% python3 -q
>>> import numpy as np
>>> import numpy.linalg as la
>>> np.set_printoptions(precision=2, suppress=True, linewidth=100)
>>> m1 = np.load("mat.npy")
>>> m1
array([[-3,  3,  2],
       [ 3,  0, -3],
       [-3,  3,  2],
       [ 0,  0,  0],
       [-3,  3,  2],
       [ 3,  2,  2],
       [ 0,  0,  0],
       [ 0,  0,  0],
       [ 3,  0, -3],
       [ 0,  0,  0],
       [ 3,  2,  2],
       [ 0,  0,  0],
       [-3,  3,  2],
       [-3,  3,  2],
       [ 3,  2,  2],
       [ 3,  0, -3],
       [ 0,  0,  0],
       [ 0,  0,  0],
       [-3,  3,  2],
       [ 0,  3, -1],
       [-3,  3,  2],
       [ 0,  0,  0],
       [ 0,  0,  0],
       [ 3,  0, -3],
       [ 6,  2, -1],
       [ 0,  3, -1],
       [-3,  3,  2],
       [-3,  3,  2],
       [ 0,  3, -1],
       [ 0,  5,  4],
       [ 3,  2,  2],
       [ 0,  5,  4],
       [ 0,  0,  0],
       [-3,  3,  2],
       [ 3,  2,  2],
       [ 3,  0, -3],
       [ 0,  0,  0],
       [ 0,  0,  0],
       [-3,  3,  2],
       [-3,  3,  2]])
>>> # row 2 repeats row 0
>>> cent = m1[[37, 12]].astype(float)
>>> for _ in range(6):
...     lab = la.norm(m1[:, None] - cent, axis=-1).argmin(axis=1)
...     cent = np.array([m1[lab == j].mean(axis=0) for j in range(2)])
... 
>>> lab
array([1, 0, 1, 0, 1, 0, 0, 0, 0, 0, 0, 0, 1, 1, 0, 0, 0, 0, 1, 0, 1, 0, 0, 0, 0, 0, 1, 1, 0, 1, 0,
       1, 0, 1, 0, 0, 0, 0, 1, 1])
>>> cent[1] - cent[0]
array([-3.96,  2.48,  2.63])
>>> M2 = np.c_[m1[:, :1] @ np.array([[0]]), np.array([-2, -3, -5, -5, 3, -4, -1, -5, -3, -2, 1, 1, 1, -4, -5, -3, 0, -4, 5, 1, 4, -3, -2, 2, 1, -3, -2, 1, 4, -2, -4, 2, 2, 5, 1, -4, -1, 3, -2, -1])]
>>> M2
array([[ 0, -2],
       [ 0, -3],
       [ 0, -5],
       [ 0, -5],
       [ 0,  3],
       [ 0, -4],
       [ 0, -1],
       [ 0, -5],
       [ 0, -3],
       [ 0, -2],
       [ 0,  1],
       [ 0,  1],
       [ 0,  1],
       [ 0, -4],
       [ 0, -5],
       [ 0, -3],
       [ 0,  0],
       [ 0, -4],
       [ 0,  5],
       [ 0,  1],
       [ 0,  4],
       [ 0, -3],
       [ 0, -2],
       [ 0,  2],
       [ 0,  1],
       [ 0, -3],
       [ 0, -2],
       [ 0,  1],
       [ 0,  4],
       [ 0, -2],
       [ 0, -4],
       [ 0,  2],
       [ 0,  2],
       [ 0,  5],
       [ 0,  1],
       [ 0, -4],
       [ 0, -1],
       [ 0,  3],
       [ 0, -2],
       [ 0, -1]])
>>> la.norm(la.qr(m1)[0].T @ M2, axis=0) ** 2 / ((M2 ** 2).sum(axis=0) + 1e-12)
array([0.  , 0.06])
>>> la.matrix_rank(M2)
np.int64(1)
>>> la.norm(M2 - m1 @ la.lstsq(m1, M2)[0], axis=0)
array([ 0.  , 18.64])
>>> la.lstsq(m1, M2[:, 0])[0]
array([0., 0., 0.])
>>> lab = m1[:, 2] > np.median(m1[:, 2])
>>> f = m1[lab].mean(axis=0) - m1[~lab].mean(axis=0)
>>> ((m1 - m1.mean(axis=0)) @ f > 0).astype(int)
array([1, 0, 1, 0, 1, 0, 0, 0, 0, 0, 0, 0, 1, 1, 0, 0, 0, 0, 1, 0, 1, 0, 0, 0, 0, 0, 1, 1, 0, 1, 0,
       1, 0, 1, 0, 0, 0, 0, 1, 1])
>>> round(float((((m1 - m1.mean(axis=0)) @ f > 0) == lab).mean()), 2)
0.88
>>> f
array([-2.11,  2.42,  3.12])
>>> print(lab.astype(int))
[1 0 1 0 1 1 0 0 0 0 1 0 1 1 1 0 0 0 1 0 1 0 0 0 0 0 1 1 0 1 1 1 0 1 1 0 0 0 1 1]
>>> feats = np.load("run10.npy")
>>> feats
array([[-2, -3,  2, -2, -1,  0,  2, -1,  2, -1, -1, -3],
       [-3, -2, -3,  2, -2, -1,  0,  2, -1,  2, -1, -1],
       [-1, -3, -2, -3,  2, -2, -1,  0,  2, -1,  2, -1],
       [-1, -1, -3, -2, -3,  2, -2, -1,  0,  2, -1,  2],
       [ 2, -1, -1, -3, -2, -3,  2, -2, -1,  0,  2, -1],
       [-1,  2, -1, -1, -3, -2, -3,  2, -2, -1,  0,  2],
       [ 2, -1,  2, -1, -1, -3, -2, -3,  2, -2, -1,  0],
       [ 0,  2, -1,  2, -1, -1, -3, -2, -3,  2, -2, -1],
       [-1,  0,  2, -1,  2, -1, -1, -3, -2, -3,  2, -2],
       [-2, -1,  0,  2, -1,  2, -1, -1, -3, -2, -3,  2],
       [ 2, -2, -1,  0,  2, -1,  2, -1, -1, -3, -2, -3],
       [-3,  2, -2, -1,  0,  2, -1,  2, -1, -1, -3, -2]])
>>> q, r_ = la.qr(feats)
>>> print(np.round(abs(r_[0, 0]), 2), np.round(la.norm(feats[:, 0]), 2))
6.48 6.48
>>> np.abs(np.diag(r_))
array([6.48, 6.47, 6.05, 5.99, 5.93, 5.29, 4.9 , 4.29, 3.41, 3.11, 2.45, 1.43])
>>> np.allclose(r_.T @ r_, feats.T @ feats)
True
>>> np.round(np.trace(q @ q.T), 2)
np.float64(12.0)
>>> q.shape, r_.shape
((12, 12), (12, 12))
>>> np.round(q.T @ q, 2) + 0
array([[1., 0., 0., 0., 0., 0., 0., 0., 0., 0., 0., 0.],
       [0., 1., 0., 0., 0., 0., 0., 0., 0., 0., 0., 0.],
       [0., 0., 1., 0., 0., 0., 0., 0., 0., 0., 0., 0.],
       [0., 0., 0., 1., 0., 0., 0., 0., 0., 0., 0., 0.],
       [0., 0., 0., 0., 1., 0., 0., 0., 0., 0., 0., 0.],
       [0., 0., 0., 0., 0., 1., 0., 0., 0., 0., 0., 0.],
       [0., 0., 0., 0., 0., 0., 1., 0., 0., 0., 0., 0.],
       [0., 0., 0., 0., 0., 0., 0., 1., 0., 0., 0., 0.],
       [0., 0., 0., 0., 0., 0., 0., 0., 1., 0., 0., 0.],
       [0., 0., 0., 0., 0., 0., 0., 0., 0., 1., 0., 0.],
       [0., 0., 0., 0., 0., 0., 0., 0., 0., 0., 1., 0.],
       [0., 0., 0., 0., 0., 0., 0., 0., 0., 0., 0., 1.]])
>>> x0 = np.array([0, 0, 0, 0, 2, 0, 1, 0, 0, 2, 0, 1])
>>> la.norm(feats @ x0) <= la.norm(feats, 2) * la.norm(x0) + 1e-9
np.True_
>>> feats @ np.eye(12)[6]
array([ 2.,  0., -1., -2.,  2., -3., -2., -3., -1., -1.,  2., -1.])
>>> np.sign((feats @ x0).round(6))
array([-1, -1,  0, -1, -1, -1, -1, -1, -1, -1, -1, -1])
>>> (feats * x0).sum(axis=1)
array([-5, -1,  0, -2, -3, -9, -8, -2, -5, -5, -3, -5])
>>> feats @ x0
array([-5, -1,  0, -2, -3, -9, -8, -2, -5, -5, -3, -5])
